>>> import numpy as np
>>> import numpy.linalg as la
>>> np.set_printoptions(precision=1, suppress=True, linewidth=200, legacy="1.25")
>>> K = np.array([[-2, 0, -3, 2, 0, -3],
...     [0, 0, 0, 0, -3, 0],
...     [3, 0, 0, 1, 0, 1],
...     [-3, 0, 2, 3, 0, 0],
...     [0, 2, 0, 0, 0, 0],
...     [3, 0, 0, 0, 0, -3]])
>>> # 2 groups of indices that never mix
>>> rng = np.random.default_rng(26617)
>>> B = K + rng.integers(-2, 3, (6, 2)) @ rng.integers(-2, 3, (2, 6))
>>> B
array([[-1, -4, -4,  0,  1, -3],
       [-4, -2,  4,  2, -1, -6],
       [ 3, -3,  0,  0,  1,  0],
       [-1, -2,  0,  1,  0,  2],
       [ 0,  5,  0,  1, -1,  1],
       [ 3, -6,  0, -2,  2, -5]])
>>> np.round(la.svd(B - K, compute_uv=False), 1) + 0
array([10.6,  9.1,  0. ,  0. ,  0. ,  0. ])
>>> np.abs(B - K).sum(axis=1)
array([ 9, 20,  6, 10,  6, 12])
>>> la.matrix_rank(B - K, tol=1e-8)
2
>>> B - K
array([[ 1, -4, -1, -2,  1,  0],
       [-4, -2,  4,  2,  2, -6],
       [ 0, -3,  0, -1,  1, -1],
       [ 2, -2, -2, -2,  0,  2],
       [ 0,  3,  0,  1, -1,  1],
       [ 0, -6,  0, -2,  2, -2]])
>>> K @ K
array([[-20,   0,  10,  -1,   0,  12],
       [  0,  -6,   0,   0,   0,   0],
       [ -6,   0,  -7,   9,   0, -12],
       [  3,   0,  15,   5,   0,  11],
       [  0,   0,   0,   0,  -6,   0],
       [-15,   0,  -9,   6,   0,   0]])
>>> round(float(np.abs(la.eigvals(K)).max()), 1)
5.0
>>> np.allclose(K, K.T)
False
>>> print(la.matrix_power(K, 3))
[[109   0  58 -33   0  34]
 [  0   0   0   0  18   0]
 [-72   0  36   8   0  47]
 [ 57   0   1  36   0 -27]
 [  0 -12   0   0   0   0]
 [-15   0  57 -21   0  36]]
>>> K.inv()
Traceback (most recent call last):
  File "<python-input-16>", line 1, in <module>
    K.inv()
    ^^^^^
AttributeError: 'numpy.ndarray' object has no attribute 'inv'
>>> la.determinant(K)
Traceback (most recent call last):
  File "<python-input-17>", line 1, in <module>
    la.determinant(K)
    ^^^^^^^^^^^^^^
AttributeError: module 'numpy.linalg' has no attribute 'determinant'
>>> F = np.load("mat.npy")
>>> F
array([[ 7.6, -1.8, -0.8],
       [ 2.8, -6.4,  3.4],
       [ 2.8, -0.9,  0.2],
       [ 1.8, -2.4,  0.8],
       [ 6.2, -0.2, -3. ],
       [ 1.7,  3. , -3.4],
       [-0.5,  4. ,  0.5],
       [-2.6,  1.9,  0.3],
       [-4.3,  1.2,  0.8],
       [-2.5,  5. , -1.8],
       [ 5.6, -0.3,  0.3],
       [ 7. , -1.8, -3.3],
       [ 3.1, -3. , -1.1],
       [-7.2,  1.7,  2.5],
       [ 4.3, -2.7, -2. ],
       [ 3.6, -0.6, -0.4],
       [-1.2,  0.1,  1.8],
       [ 0.4, -4. ,  2.8],
       [ 1.7, -2.1,  0. ],
       [-2.2,  2.7, -0.4],
       [-7.8,  3.5,  0.9],
       [-7.7,  5.7, -1.9],
       [ 2.1,  1.2, -1. ],
       [ 4.4,  2.3, -1.3],
       [ 2.1, -0.4, -0.9],
       [ 7.6, -0.6, -1.4],
       [-4.1,  3.1,  1.1],
       [ 6.5, -2.1, -2.2],
       [ 0.7, -1.4, -1. ]])
>>> r0 = np.array([3, 1])
>>> print(np.convolve(F[16], r0))
[-3.6 -0.9  5.5  1.8]
>>> np.cross(F[16, :3], F[24, :3])
array([0.6, 2.7, 0.3])
>>> np.polyval(r0, F[16])
array([-2.6,  1.3,  6.4])
>>> labels = F[:, 0] > np.median(F[:, 0])
>>> r0 = F[labels].mean(axis=0) - F[~labels].mean(axis=0)
>>> np.argsort(-np.abs(r0).round(6), kind="stable")
array([0, 1, 2])
>>> print(r0)
[ 6.9 -2.7 -1.2]
>>> print(((F - F.mean(axis=0)) @ r0 > 0).astype(int))
[1 1 1 1 1 1 0 0 0 0 1 1 1 0 1 1 0 1 1 0 0 0 1 1 1 1 0 1 1]
>>> np.round((((F - F.mean(axis=0)) @ r0 > 0) == labels).mean(), 1)
0.8
